$ python3 -q
>>> import numpy as np
>>> np.set_printoptions(suppress=True, linewidth=100)
>>> rd = lambda a: np.round(a, 3) + 0
>>> K = np.load("mat.npy")
>>> print(K)
[[-1  2  2]
 [-2 -2 -1]
 [-1 -2 -2]
 [-1  1  0]
 [-1  1 -1]
 [ 1  2 -2]
 [ 1 -2 -2]
 [ 2  1 -2]
 [ 2  0  2]]
>>> vec = np.array([-2, -1, 9])
>>> y = K @ vec
>>> print(y)
[ 18  -3 -14   1  -8 -22 -18 -23  14]
>>> print(rd(np.linalg.solve(K.T @ K, K.T @ y)))
[-2. -1.  9.]
>>> rng = np.random.default_rng(51)
>>> y = y + 0.02 * rng.normal(size=9)
>>> print(rd(y))
[ 17.988  -3.012 -13.998   1.025  -8.006 -22.022 -18.016 -22.964  13.993]
>>> coef, *_ = np.linalg.lstsq(K, y)
>>> print(rd(K.T @ (y - K @ coef)))
[0. 0. 0.]
>>> print([round(float(np.linalg.norm(np.linalg.solve(K.T @ K + lam * np.eye(3), K.T @ y))), 2) for lam in (0, 1, 10, 100)])
[9.27, 8.89, 6.53, 1.86]
>>> print(rd(np.linalg.norm(y - K @ coef)))
0.054
>>> print(rd(np.linalg.norm(K[1], 1)), rd(np.linalg.norm(K[1], np.inf)))
5.0 2.0
>>> print(rd(np.linalg.norm(K) ** 2 / np.linalg.norm(K, 2) ** 2))
2.101
>>> print(rd(np.linalg.norm(K, "nuc")))
13.979
>>> print(np.linalg.norm(K, axis=1).argmax())
0
>>> print(rd(np.linalg.norm(K[1] - K[8])))
5.385
>>> print(rd(np.linalg.norm(K, axis=0)))
[4.243 4.796 5.099]
>>> print(K[1] @ K[8])
-6
>>> O, vecs = np.linalg.qr(K[:, :1])[0], np.linalg.qr(K[:, 1:])[0]
>>> sigma = np.linalg.svd(O.T @ vecs, compute_uv=False)
>>> print(rd(sigma))
[0.224]
>>> Y = np.c_[K[:, :1] @ np.array([[1]]), np.array([0, -2, 1, 1, 1, -2, 0, 1, 2])]
>>> print(Y)
[[-1  0]
 [-2 -2]
 [-1  1]
 [-1  1]
 [-1  1]
 [ 1 -2]
 [ 1  0]
 [ 2  1]
 [ 2  2]]
>>> print(rd(np.linalg.lstsq(K, Y[:, 0])[0]))
[1. 0. 0.]
>>> print(rd(np.linalg.norm(Y - K @ np.linalg.lstsq(K, Y)[0], axis=0)))
[0.    3.662]
>>> A = np.array([[1.96, -0.41, -1.08],
...     [3.92, -0.57, -1.86],
...     [0.0, 0.5, 0.6],
...     [-3.36, 0.11, 1.14],
...     [-2.52, -0.23, 0.48],
...     [7.56, -0.96, -3.42]])
>>> print(rd(np.trace(np.linalg.pinv(A) @ A)))
2.0
>>> print(np.linalg.lstsq(A[:-1].T, A[-1])[2])
2
>>> print(rd(A @ np.linalg.pinv(A) @ A))
[[ 1.96 -0.41 -1.08]
 [ 3.92 -0.57 -1.86]
 [ 0.    0.5   0.6 ]
 [-3.36  0.11  1.14]
 [-2.52 -0.23  0.48]
 [ 7.56 -0.96 -3.42]]
>>> vec = np.array([2, 5, 0])
>>> print(A @ np.eye(3)[0])
[ 1.96  3.92  0.   -3.36 -2.52  7.56]
>>> print(np.einsum("ij,j->i", A, vec))
[ 1.87  4.99  2.5  -6.17 -6.19 10.32]
>>> mat = np.loadtxt("m.csv", delimiter=",")
>>> print(rd(mat))
[[ 0.808 -0.244 -0.244  0.004  0.002 -0.021 -0.345]
 [-0.244  0.231  0.141 -0.263 -0.024  0.386  0.168]
 [-0.244  0.141  0.336 -0.204  0.192 -0.077 -0.252]
 [ 0.004 -0.263 -0.204  0.47  -0.039 -0.536  0.04 ]
 [ 0.002 -0.024  0.192 -0.039  0.179 -0.271 -0.343]
 [-0.021  0.386 -0.077 -0.536 -0.271  1.173  0.566]
 [-0.345  0.168 -0.252  0.04  -0.343  0.566  0.802]]
>>> evals, vecs = np.linalg.eigh(mat)
>>> print(np.unique(evals.round(6) + 0, return_counts=True)[1])
[4 2 1]
>>> print(rd(vecs @ np.diag(evals) @ vecs.T))
[[ 0.808 -0.244 -0.244  0.004  0.002 -0.021 -0.345]
 [-0.244  0.231  0.141 -0.263 -0.024  0.386  0.168]
 [-0.244  0.141  0.336 -0.204  0.192 -0.077 -0.252]
 [ 0.004 -0.263 -0.204  0.47  -0.039 -0.536  0.04 ]
 [ 0.002 -0.024  0.192 -0.039  0.179 -0.271 -0.343]
 [-0.021  0.386 -0.077 -0.536 -0.271  1.173  0.566]
 [-0.345  0.168 -0.252  0.04  -0.343  0.566  0.802]]
>>> print(rd(np.linalg.eigvalsh(mat @ mat)))
[0. 0. 0. 0. 1. 1. 4.]
>>> print((evals > 1e-8).sum(), (evals < -1e-8).sum())
3 0
>>> print(rd(np.abs(vecs[:, -1])))
[0.204 0.273 0.045 0.276 0.203 0.721 0.495]
>>> print(rd(evals))
[0. 0. 0. 0. 1. 1. 2.]
>>> print(rd(evals.sum()), np.trace(mat))
4.0 4.0
>>> print(np.abs(vecs[:, -1]).round(6).argmax())
5
>>> print(rd(np.linalg.svd(mat, compute_uv=False)))
[2. 1. 1. 0. 0. 0. 0.]
>>> print(rd(np.linalg.eigvalsh(mat + -1 * np.eye(7))))
[-1. -1. -1. -1.  0.  0.  1.]
>>> print(rd(vecs.T @ vecs))
[[1. 0. 0. 0. 0. 0. 0.]
 [0. 1. 0. 0. 0. 0. 0.]
 [0. 0. 1. 0. 0. 0. 0.]
 [0. 0. 0. 1. 0. 0. 0.]
 [0. 0. 0. 0. 1. 0. 0.]
 [0. 0. 0. 0. 0. 1. 0.]
 [0. 0. 0. 0. 0. 0. 1.]]
>>> Uu, sigma, Vh = np.linalg.svd(mat)
>>> print(rd(sigma))
[2. 1. 1. 0. 0. 0. 0.]
>>> Y = Uu[:, :3] @ np.diag(sigma[:3]) @ Vh[:3]
>>> print(rd(np.abs(mat - Y).max()))
0.0
>>> print(np.linalg.matrix_rank(Y))
3
>>> idx = rng.integers(0, 3, 6)
>>> E = np.triu((idx[:, None] == idx) & (rng.random((6, 6)) < 0.8), 1).astype(int)
>>> E += E.T
>>> print(E)
[[0 0 1 0 0 0]
 [0 0 0 0 1 0]
 [1 0 0 0 0 0]
 [0 0 0 0 0 1]
 [0 1 0 0 0 0]
 [0 0 0 1 0 0]]
>>> Uu, sigma, Vh = np.linalg.svd(A)
>>> vecs = Vh[:(sigma > 1e-8).sum()]
>>> vec = A[4] + 3 * A[2] + rng.integers(2) * np.eye(3)[1]
>>> print(vec)
[-2.52  2.27  2.28]
>>> print(rd(vecs.T @ vecs))
[[ 0.964  0.142 -0.119]
 [ 0.142  0.431  0.474]
 [-0.119  0.474  0.605]]
>>> print(np.allclose(vecs.T @ vecs @ vec, vec))
False
>>> evals, vecs = np.linalg.eigh(E)
>>> print(rd(vecs.T @ vecs))
[[1. 0. 0. 0. 0. 0.]
 [0. 1. 0. 0. 0. 0.]
 [0. 0. 1. 0. 0. 0.]
 [0. 0. 0. 1. 0. 0.]
 [0. 0. 0. 0. 1. 0.]
 [0. 0. 0. 0. 0. 1.]]
>>> print(rd(vecs @ np.diag(evals) @ vecs.T))
[[0. 0. 1. 0. 0. 0.]
 [0. 0. 0. 0. 1. 0.]
 [1. 0. 0. 0. 0. 0.]
 [0. 0. 0. 0. 0. 1.]
 [0. 1. 0. 0. 0. 0.]
 [0. 0. 0. 1. 0. 0.]]
>>> print(rd(np.linalg.eigvalsh(E + 3 * np.eye(6))))
[2. 2. 2. 4. 4. 4.]
>>> print((evals > 1e-8).sum(), (evals < -1e-8).sum())
3 3
>>> print(rd(vecs.T @ E @ vecs))
[[-1.  0.  0.  0.  0.  0.]
 [ 0. -1.  0.  0.  0.  0.]
 [ 0.  0. -1.  0.  0.  0.]
 [ 0.  0.  0.  1.  0.  0.]
 [ 0.  0.  0.  0.  1.  0.]
 [ 0.  0.  0.  0.  0.  1.]]
>>> print(rd(np.linalg.svd(E, compute_uv=False)))
[1. 1. 1. 1. 1. 1.]
>>> print(evals)
[-1. -1. -1.  1.  1.  1.]
>>> evals, vecs = np.linalg.eigh(E)
>>> vec = np.array([4, 4, -9, -6, -3, -3])
>>> print(vec @ E @ vec)
-60
>>> print(rd(vec @ E @ vec / (vec @ vec)), evals[0], evals[-1])
-0.359 -1.0 1.0
>>> W0 = np.load("x.npy")
>>> print(W0)
[[-0.3  3.3  0.9]
 [ 0.8  0.3 -1.3]
 [ 1.6 -5.1  0.9]]
>>> evals, vecs = np.linalg.eig(W0)
>>> print(rd(W0 @ vecs[:, 0] - evals[0] * vecs[:, 0]))
[0. 0. 0.]
>>> print(rd(np.sort(np.linalg.eigvals(W0.T))))
[-3.347  1.078  3.169]
>>> Y = W0 / np.sqrt((W0 ** 2).mean(axis=1, keepdims=True))
>>> print(rd(np.linalg.norm(Y, axis=1)))
[1.732 1.732 1.732]
>>> print(np.linalg.matrix_rank(W0 - W0.mean(axis=1, keepdims=True)))
2
>>> print(rd(W0 - W0.mean(axis=1, keepdims=True)))
[[-1.6    2.    -0.4  ]
 [ 0.867  0.367 -1.233]
 [ 2.467 -4.233  1.767]]
>>> print(np.linalg.matrix_rank(Y) == np.linalg.matrix_rank(W0))
True
>>> data = np.array([[0.7, -3.0, -1.9, 0.0, 1.1, 1.2, -0.6, 0.0],
...     [-0.5, 1.9, 0.7, 0.5, 2.0, -1.1, 0.8, -0.5],
...     [-0.6, -0.6, 0.7, 0.4, -1.0, 0.1, 1.8, -0.4],
...     [-0.8, 0.9, 2.1, -1.0, 0.4, 0.1, -2.3, 0.4],
...     [0.6, 0.3, -0.7, -0.3, -1.2, 0.3, 0.2, -0.6],
...     [1.2, -2.0, 0.0, 0.8, 0.1, 0.5, 2.0, 0.5],
...     [0.6, 0.7, -0.5, 0.1, -0.4, 0.6, 0.4, -0.4]])
>>> data[:, 3] *= 10
>>> print(data)
[[  0.7  -3.   -1.9   0.    1.1   1.2  -0.6   0. ]
 [ -0.5   1.9   0.7   5.    2.   -1.1   0.8  -0.5]
 [ -0.6  -0.6   0.7   4.   -1.    0.1   1.8  -0.4]
 [ -0.8   0.9   2.1 -10.    0.4   0.1  -2.3   0.4]
 [  0.6   0.3  -0.7  -3.   -1.2   0.3   0.2  -0.6]
 [  1.2  -2.    0.    8.    0.1   0.5   2.    0.5]
 [  0.6   0.7  -0.5   1.   -0.4   0.6   0.4  -0.4]]
>>> # column 3 is much longer than the rest
>>> u, g = data[3], data[0]
>>> print(u @ u)
111.48
>>> p = (u @ g) / (u @ u) * u
>>> print(rd(p))
[ 0.038 -0.043 -0.1    0.476 -0.019 -0.005  0.11  -0.019]
>>> print(rd(g - p))
[ 0.662 -2.957 -1.8   -0.476  1.119  1.205 -0.71   0.019]
>>> print(rd((g - p) @ u))
0.0
>>> print(np.linalg.matrix_rank(np.outer(u, g)))
1
>>> def softmax(z):
...     e = np.exp(z - z.max(axis=-1, keepdims=True))
...     return e / e.sum(axis=-1, keepdims=True)
... 
>>> print(rd(softmax(data).sum(axis=1)))
[1. 1. 1. 1. 1. 1. 1.]
>>> S = data @ data.T / np.sqrt(8)
>>> print(rd(softmax(S + np.triu(np.full(S.shape, -np.inf), 1))))
[[1.    0.    0.    0.    0.    0.    0.   ]
 [0.    1.    0.    0.    0.    0.    0.   ]
 [0.    0.297 0.703 0.    0.    0.    0.   ]
 [0.    0.    0.    1.    0.    0.    0.   ]
 [0.    0.    0.    0.995 0.004 0.    0.   ]
 [0.    0.    0.    0.    0.    1.    0.   ]
 [0.024 0.166 0.138 0.    0.021 0.562 0.088]]
>>> print(rd(softmax(S)[2] @ data))
[ 1.184 -1.98   0.006  7.966  0.098  0.493  1.995  0.491]
